In [1]: import numpy as np

In [2]: import numpy.linalg as la

In [3]: np.set_printoptions(suppress=True, linewidth=100)

In [4]: M = np.load("test15.npy")

In [5]: M
Out[5]: 
array([[  3.7 ,  -2.92,  -1.57],
       [  0.85,  35.68, -15.03],
       [ -3.02, -11.33,  -4.45],
       [  2.18,  22.24,  -8.46],
       [ -2.33,   6.73,   9.7 ],
       [ -1.4 ,   8.9 , -20.72],
       [  2.95,  11.97,   1.32],
       [  0.03,  -4.81,  -4.56],
       [  3.32,  -2.91,   2.86],
       [ -5.56,  -1.73,  -1.4 ],
       [  2.18, -17.27, -16.25],
       [  8.02,  13.65,  14.9 ],
       [  1.39,   1.23,  -2.25],
       [ -3.95, -20.97,  -7.58],
       [  2.92, -19.69, -15.42],
       [  7.72,  48.34, -12.32],
       [ -0.8 ,  -2.59, -15.09],
       [ -5.04,  -4.69, -29.31],
       [ 13.59,  -0.27,  -9.21]])

In [6]: vec = np.array([1, 0, 3])

In [7]: target = M @ vec

In [8]: np.round(la.lstsq(M, target)[0], 2) + 0
Out[8]: array([1., 0., 3.])

In [9]: rng = np.random.default_rng(978)

In [10]: target = target + 0.02 * rng.normal(size=19)

In [11]: print(target.round(2))
[ -1.   -44.24 -16.4  -23.23  26.73 -63.58   6.93 -13.65  11.87  -9.75 -46.53  52.7   -5.35 -26.68
 -43.35 -29.26 -46.06 -92.96 -14.06]

In [12]: beta, *_ = la.lstsq(M, target)

In [13]: beta.round()
Out[13]: array([ 1., -0.,  3.])

In [14]: print([round(float(la.norm(la.solve(M.T @ M + lam * np.eye(3), M.T @ target))), 2) for lam in (0, 1, 10, 100)])
[3.16, 3.16, 3.14, 3.01]

In [15]: round(float(la.norm(target - M @ beta)), 2)
Out[15]: 0.08

In [16]: O, _ = la.qr(np.array([[-1.0, -0.8], [1.1, 1.0], [0.6, -0.1]]))

In [17]: F = O @ O.T

In [18]: print(F.round(2))
[[ 0.41 -0.48 -0.1 ]
 [-0.48  0.61 -0.08]
 [-0.1  -0.08  0.98]]

In [19]: vec = np.array([-1, -3, -3])

In [20]: np.round(la.eigvalsh(2 * F - np.eye(3)), 2)
Out[20]: array([-1.,  1.,  1.])

In [21]: print(la.lstsq(F[:-1].T, F[-1])[2])
2

In [22]: np.round(F @ la.pinv(F) @ F, 2)
Out[22]: 
array([[ 0.41, -0.48, -0.1 ],
       [-0.48,  0.61, -0.08],
       [-0.1 , -0.08,  0.98]])

In [23]: np.allclose(F[:-1].T @ la.lstsq(F[:-1].T, F[-1])[0], F[-1])
Out[23]: True

In [24]: ev, V = la.eigh(F)

In [25]: print(np.unique(ev.round(6) + 0, return_counts=True)[1])
[1 2]

In [26]: np.round(V.T @ V, 2) + 0
Out[26]: 
array([[1., 0., 0.],
       [0., 1., 0.],
       [0., 0., 1.]])

In [27]: np.round(la.svd(F, compute_uv=False), 2) + 0
Out[27]: array([1., 1., 0.])

In [28]: ev.round(2) + 0
Out[28]: array([0., 1., 1.])

In [29]: B = F / la.norm(F, axis=1, keepdims=True)

In [30]: gram = B @ B.T

In [31]: np.round(la.norm(B, axis=1), 2)
Out[31]: array([1., 1., 1.])

In [32]: gram.round(2)
Out[32]: 
array([[ 1.  , -0.97, -0.16],
       [-0.97,  1.  , -0.11],
       [-0.16, -0.11,  1.  ]])

In [33]: np.argwhere(np.triu(np.abs(gram) > 0.95, 1))
Out[33]: array([[0, 1]])

In [34]: (np.abs(gram) > 0.9).astype(int)
Out[34]: 
array([[1, 1, 0],
       [1, 1, 0],
       [0, 0, 1]])

In [35]: A = np.load("mat.npy")

In [36]: A
Out[36]: 
array([[0, 1, 0, 0],
       [3, 0, 0, 0],
       [0, 0, 0, 0],
       [0, 0, 0, 3]])

In [37]: # rank 3

In [38]: round(la.eigvals(A).sum().real, 2)
Out[38]: np.float64(3.0)

In [39]: np.kron(np.eye(2, dtype=int), A)
Out[39]: 
array([[0, 1, 0, 0, 0, 0, 0, 0],
       [3, 0, 0, 0, 0, 0, 0, 0],
       [0, 0, 0, 0, 0, 0, 0, 0],
       [0, 0, 0, 3, 0, 0, 0, 0],
       [0, 0, 0, 0, 0, 1, 0, 0],
       [0, 0, 0, 0, 3, 0, 0, 0],
       [0, 0, 0, 0, 0, 0, 0, 0],
       [0, 0, 0, 0, 0, 0, 0, 3]])

In [40]: np.round(la.eigvals(A), 2)
Out[40]: array([ 1.73, -1.73,  0.  ,  3.  ])

In [41]: round(la.det(A.T), 2)
Out[41]: np.float64(0.0)

In [42]: np.einsum("ij,ji->", A, A)
Out[42]: np.int64(15)

In [43]: np.round(A @ la.pinv(A) @ A, 2)
Out[43]: 
array([[0., 1., 0., 0.],
       [3., 0., 0., 0.],
       [0., 0., 0., 0.],
       [0., 0., 0., 3.]])

In [44]: np.allclose(A[:-1].T @ la.lstsq(A[:-1].T, A[-1])[0], A[-1])
Out[44]: False

In [45]: print(np.abs(np.diag(la.qr(A)[1])) > 1e-9)
[ True  True False  True]

In [46]: feats = np.load("m.npy")

In [47]: feats
Out[47]: 
array([[-1.1 ,  0.1 ,  0.43],
       [ 1.4 , -0.5 , -2.19],
       [ 2.1 ,  1.3 ,  5.17],
       [-0.6 ,  0.7 ,  2.86],
       [-0.1 ,  2.6 , 10.24],
       [ 0.3 ,  0.  ,  0.06],
       [ 2.3 , -0.5 , -2.  ],
       [ 0.8 ,  1.  ,  4.1 ],
       [-0.8 , -0.2 , -0.8 ],
       [-0.4 ,  0.1 ,  0.38],
       [ 1.3 ,  1.6 ,  6.34],
       [ 0.6 , -0.6 , -2.44],
       [-0.5 , -1.1 , -4.39],
       [-1.6 , -0.3 , -1.17],
       [-0.2 , -1.  , -3.8 ],
       [-0.1 , -1.6 , -6.51],
       [ 0.5 , -0.9 , -3.62],
       [-0.2 ,  1.5 ,  5.95],
       [-0.1 ,  0.2 ,  0.6 ],
       [ 1.4 , -0.5 , -1.81],
       [ 0.8 ,  0.3 ,  1.06],
       [-0.1 , -0.9 , -3.49],
       [-0.8 ,  1.7 ,  6.74],
       [-0.2 , -1.4 , -5.47],
       [-0.1 ,  0.2 ,  0.84],
       [-0.5 ,  0.  , -0.04],
       [ 2.1 , -0.3 , -1.28],
       [ 0.2 ,  0.  , -0.03]])

In [48]: W2 = feats[[2, 26]].astype(float)

In [49]: for _ in range(7):
    ...:     lab = la.norm(feats[:, None] - W2, axis=-1).argmin(axis=1)
    ...:     W2 = np.array([feats[lab == j].mean(axis=0) for j in range(2)])
    ...: 

In [50]: print(lab)
[1 1 0 0 0 1 1 0 1 1 0 1 1 1 1 1 1 0 1 1 1 1 0 1 1 1 1 1]

In [51]: np.round(W2[1] - W2[0], 2)
Out[51]: array([-0.17, -1.91, -7.61])

In [52]: W2.round(2)
Out[52]: 
array([[ 0.36,  1.49,  5.91],
       [ 0.19, -0.42, -1.7 ]])

In [53]: gram = np.cov(feats, rowvar=False)

In [54]: np.argwhere(np.triu(np.abs(np.corrcoef(feats.T)) > 0.8, 1))
Out[54]: array([[1, 2]])

In [55]: print(np.round(np.polyfit(feats[:, 0], feats[:, 1], 1), 2))
[0.03 0.05]

In [56]: print(gram.round(2))
[[ 0.98  0.03  0.12]
 [ 0.03  1.02  4.03]
 [ 0.12  4.03 16.  ]]

In [57]: np.argsort(-feats.std(axis=0).round(6), kind="stable")
Out[57]: array([2, 1, 0])

In [58]: print(np.round(np.corrcoef(feats[:, 0], feats[:, 1])[0, 1], 2))
0.03

In [59]: Xs = feats - feats.mean(axis=0)

In [60]: V = la.svd(Xs)[2][:2]

In [61]: B = Xs - Xs @ V.T @ V

In [62]: la.norm(B, axis=1).round(6).argmax()
Out[62]: np.int64(19)

In [63]: print(np.round(B.std(axis=0), 2) + 0)
[0.   0.02 0.01]

In [64]: np.round(np.diag(V.T @ V), 2)
Out[64]: array([1.  , 0.06, 0.94])

In [65]: np.round((Xs @ V.T).std(axis=0), 2)
Out[65]: array([4.05, 0.97])
